>>> import numpy as np
>>> import numpy.linalg as la
>>> np.set_printoptions(precision=2, suppress=True, linewidth=100)
>>> F = np.loadtxt("test17.csv", delimiter=",")
>>> print(F)
[[ 0. -1.  0.]
 [-1.  0. -1.]
 [ 0. -1.  2.]]
>>> # symmetric, so the eigenvalues are real
>>> np.einsum("ii->", F)
np.float64(2.0)
>>> la.eigvals(F)
array([-1.17,  0.69,  2.48])
>>> np.poly(F)
array([ 1., -2., -2.,  2.])
>>> np.einsum("ij,ji->", F, F)
np.float64(8.0)
>>> vals, vecs = la.eigh(F)
>>> x0 = np.array([2, -3, -1])
>>> vecs * np.abs(vals) @ vecs.T
array([[ 0.93,  0.09,  0.34],
       [ 0.09,  1.28, -0.6 ],
       [ 0.34, -0.6 ,  2.13]])
>>> vecs * np.maximum(vals, 0) @ vecs.T
array([[ 0.47, -0.45,  0.17],
       [-0.45,  0.64, -0.8 ],
       [ 0.17, -0.8 ,  2.06]])
>>> np.abs(F).sum(axis=1).max(), round(np.abs(vals).max(), 2)
(np.float64(3.0), np.float64(2.48))
>>> hat = np.triu(np.array([[6, 4, 6], [5, 2, 4], [5, 9, 4]]), 1) + np.eye(3)
>>> Y = hat @ F @ la.inv(hat)
>>> print(Y)
[[-4.  9. -4.]
 [-1.  0. 13.]
 [ 0. -1.  6.]]
>>> hat @ F - F @ hat
array([[-4., -6., 12.],
       [ 0.,  0., 14.],
       [ 0.,  0.,  4.]])
>>> la.matrix_rank(Y)
np.int64(3)
>>> np.trace(Y), np.trace(F)
(np.float64(2.0), np.float64(2.0))
>>> x0 = np.array([0, 2, 0])
>>> h1 = np.maximum(Y @ x0, 0)
>>> np.flatnonzero(h1 > 1e-9)
array([0])
>>> np.maximum(Y @ x0, 0) - np.maximum(-Y @ x0, 0)
array([18.,  0., -2.])
>>> Y * (h1 > 1e-9)[:, None]
array([[-4.,  9., -4.],
       [-0.,  0.,  0.],
       [ 0., -0.,  0.]])
>>> np.tanh(Y @ x0)
array([ 1.  ,  0.  , -0.96])
>>> print(np.maximum(Y @ (3 * x0), 0))
[54.  0.  0.]
>>> X = np.array([[-1.4, 0.9, 1.1, -0.7], [-0.3, 1.0, 1.4, 0.9], [0.0, -1.2, 2.0, 0.2]])
>>> rng = np.random.default_rng(89855)
>>> X[2] = X[0] + 0.05 * rng.normal(size=4)
>>> X
array([[-1.4 ,  0.9 ,  1.1 , -0.7 ],
       [-0.3 ,  1.  ,  1.4 ,  0.9 ],
       [-1.43,  0.91,  1.14, -0.71]])
>>> u = np.array([2, 4])
>>> np.cross(X[1, :3], X[2, :3])
array([-0.13, -1.67,  1.16])
>>> np.convolve(X[1], u)
array([-0.6,  0.8,  6.8,  7.4,  3.6])
>>> arr = np.loadtxt("w.csv", delimiter=",")
>>> arr
array([[ -4.42,  -1.3 ,  -0.9 ],
       [ -1.47,   0.6 ,  -0.3 ],
       [ -1.38,   0.5 ,  -0.3 ],
       [  1.34,   1.  ,   0.3 ],
       [  9.04,   0.3 ,   1.8 ],
       [  3.53,  -0.3 ,   0.7 ],
       [  2.46,   0.6 ,   0.5 ],
       [ -8.11,  -0.2 ,  -1.6 ],
       [  4.94,   0.4 ,   1.  ],
       [  6.39,   1.3 ,   1.3 ],
       [ -0.78,   0.7 ,  -0.1 ],
       [ -4.1 ,   0.7 ,  -0.8 ],
       [  5.56,  -0.6 ,   1.1 ],
       [  6.87,   0.9 ,   1.4 ],
       [  3.97,  -0.3 ,   0.8 ],
       [  5.51,  -0.1 ,   1.1 ],
       [  0.45,   1.2 ,   0.1 ],
       [ -4.15,  -0.3 ,  -0.8 ],
       [  0.47,   0.3 ,   0.1 ],
       [-11.49,  -1.7 ,  -2.3 ],
       [ -1.01,  -0.3 ,  -0.2 ],
       [ -1.08,  -1.6 ,  -0.2 ]])
>>> def softmax(z):
...     e = np.exp(z - z.max(axis=-1, keepdims=True))
...     return e / e.sum(axis=-1, keepdims=True)
... 
>>> softmax(arr).sum(axis=1)
array([1., 1., 1., 1., 1., 1., 1., 1., 1., 1., 1., 1., 1., 1., 1., 1., 1., 1., 1., 1., 1., 1.])
>>> scores = arr @ arr.T / np.sqrt(3)
>>> softmax(scores).round(6).argmax(axis=1)
array([19, 19, 19,  4,  4,  4,  4, 19,  4,  4, 19, 19,  4,  4,  4,  4,  4, 19,  4, 19, 19, 19])
>>> softmax(scores)[3] @ arr
array([7.96, 0.49, 1.59])
